In [1]: import numpy as np

In [2]: np.set_printoptions(precision=1, suppress=True, linewidth=160, sign=" ")

In [3]: W0 = np.load("layer15.npy")

In [4]: print(W0.round(1) + 0)
[[-0.1  0.1  0.1 -0.7 -0.4 -0.6]
 [ 0.7 -0.7 -0.1 -0.1 -0.2  0. ]
 [ 0.1  0.1 -0.8 -0.3  0.5 -0.1]
 [-0.2 -0.1  0.  -0.6 -0.1  0.8]
 [ 0.7  0.6  0.3 -0.2  0.1  0.1]
 [ 0.1  0.3 -0.5  0.2 -0.7  0.1]]

In [5]: # keeps lengths

In [6]: print(np.round(np.linalg.pinv(W0), 1) + 0)
[[-0.1  0.7  0.1 -0.2  0.7  0.1]
 [ 0.1 -0.7  0.1 -0.1  0.6  0.3]
 [ 0.1 -0.1 -0.8  0.   0.3 -0.5]
 [-0.7 -0.1 -0.3 -0.6 -0.2  0.2]
 [-0.4 -0.2  0.5 -0.1  0.1 -0.7]
 [-0.6  0.  -0.1  0.8  0.1  0.1]]

In [7]: print(np.round(np.trace(W0), 1))
-2.0

In [8]: print(np.allclose(W0 @ W0.T, W0.T @ W0))
True

In [9]: print(np.round(np.linalg.matrix_power(W0, 3), 1) + 0)
[[ 0.   0.5  0.4 -0.3  0.6  0.3]
 [ 0.2 -0.6 -0.1  0.4  0.6  0.1]
 [-0.2 -0.2 -0.6 -0.7  0.3 -0.2]
 [-0.3 -0.6  0.4 -0.3 -0.3  0.4]
 [-0.4 -0.1  0.5  0.   0.2 -0.8]
 [-0.8  0.2 -0.3  0.4  0.2  0.2]]

In [10]: print(np.round((W0 + W0.T) / 2, 1) + 0)
[[-0.1  0.4  0.1 -0.4  0.2 -0.3]
 [ 0.4 -0.7  0.  -0.1  0.2  0.2]
 [ 0.1  0.  -0.8 -0.1  0.4 -0.3]
 [-0.4 -0.1 -0.1 -0.6 -0.2  0.5]
 [ 0.2  0.2  0.4 -0.2  0.1 -0.3]
 [-0.3  0.2 -0.3  0.5 -0.3  0.1]]

In [11]: print(np.sort(np.abs(np.linalg.eigvals(W0))))
[ 1.  1.  1.  1.  1.  1.]

In [12]: print(np.round(np.abs(np.linalg.eigvals(W0)).max(), 1))
1.0

In [13]: vec = np.array([0, 0, -1, -2, 2, 1])

In [14]: y = W0 @ vec

In [15]: print(y.round(1) + 0)
[-0.1  0.   2.3  1.7  0.5 -1.3]

In [16]: print(np.round(np.linalg.solve(W0, y), 1) + 0)
[ 0.  0. -1. -2.  2.  1.]

In [17]: print(np.round(np.linalg.solve(W0, 2 * y), 1) + 0)
[ 0.  0. -2. -4.  4.  2.]
